>>> import numpy as np
>>> np.set_printoptions(precision=2, suppress=True, linewidth=140)
>>> data = np.load("sample18.npy")
>>> print(data)
[[  7  -2   6   4   5   4]
 [ 16  -3  13  -3   5   3]
 [ 23  -2   6   5   6   0]
 [ 30   7  14  -4   5  -5]
 [ 22  -2  19   1   6  -3]
 [ 13  -4  10   9  15  -7]
 [  5   3  18   5  15   0]
 [  4  -4  10  -3   8  -4]
 [ 13   5   6   1   6 -13]
 [  5   7   0   9   6  -9]
 [  2   6   6  14  15  -8]
 [ -2   3  13  15   9  -9]
 [  6   2  17  22  18  -1]
 [  2   1  16  16  17  -7]
 [  3  -1  23  18   8 -11]
 [ 12   7  21  16  11  -2]
 [ 19   7  20  25   2  -6]]
>>> O, r_ = np.linalg.qr(data)
>>> print(np.trace(O @ O.T))
6.0
>>> print(np.allclose(r_.T @ r_, data.T @ data))
True
>>> print(np.round(O.T @ O, 2) + 0)
[[1. 0. 0. 0. 0. 0.]
 [0. 1. 0. 0. 0. 0.]
 [0. 0. 1. 0. 0. 0.]
 [0. 0. 0. 1. 0. 0.]
 [0. 0. 0. 0. 1. 0.]
 [0. 0. 0. 0. 0. 1.]]
>>> print(O.shape, r_.shape)
(17, 6) (6, 6)
>>> rng = np.random.default_rng(25903)
>>> lab = rng.permutation(6)
>>> Y = data[:, lab] * rng.choice([-1, 1], 6)
>>> print(Y)
[[  7   5   2  -6   4   4]
 [ 16   5   3 -13  -3   3]
 [ 23   6   2  -6   5   0]
 [ 30   5  -7 -14  -4  -5]
 [ 22   6   2 -19   1  -3]
 [ 13  15   4 -10   9  -7]
 [  5  15  -3 -18   5   0]
 [  4   8   4 -10  -3  -4]
 [ 13   6  -5  -6   1 -13]
 [  5   6  -7   0   9  -9]
 [  2  15  -6  -6  14  -8]
 [ -2   9  -3 -13  15  -9]
 [  6  18  -2 -17  22  -1]
 [  2  17  -1 -16  16  -7]
 [  3   8   1 -23  18 -11]
 [ 12  11  -7 -21  16  -2]
 [ 19   2  -7 -20  25  -6]]
>>> Uu, _, vt = np.linalg.svd(data.T @ Y)
>>> print(np.round(np.linalg.lstsq(data, Y)[0], 2) + 0)
[[ 1.  0.  0.  0.  0.  0.]
 [ 0.  0. -1.  0.  0.  0.]
 [ 0.  0.  0. -1.  0.  0.]
 [ 0.  0.  0.  0.  1.  0.]
 [ 0.  1.  0.  0.  0.  0.]
 [ 0.  0.  0.  0.  0.  1.]]
>>> Y = np.c_[data[:, :2] @ np.array([[2, 0], [-2, 2]]), np.array([1, 3, 1, 3, 1, 2, 3, 0, 1, 1, 3, 0, 1, 0, 2, 2, 3])]
>>> print(Y)
[[ 18  -4   1]
 [ 38  -6   3]
 [ 50  -4   1]
 [ 46  14   3]
 [ 48  -4   1]
 [ 34  -8   2]
 [  4   6   3]
 [ 16  -8   0]
 [ 16  10   1]
 [ -4  14   1]
 [ -8  12   3]
 [-10   6   0]
 [  8   4   1]
 [  2   2   0]
 [  8  -2   2]
 [ 10  14   2]
 [ 24  14   3]]
>>> print(np.linalg.matrix_rank(np.c_[data, Y]))
7
>>> print(np.linalg.matrix_rank(Y))
3
>>> print(np.round(np.linalg.lstsq(data, Y[:, 0])[0], 2) + 0)
[ 2. -2.  0.  0.  0.  0.]
>>> print(np.linalg.norm(np.linalg.qr(data)[0].T @ Y, axis=0) ** 2 / ((Y ** 2).sum(axis=0) + 1e-12))
[1.   1.   0.78]
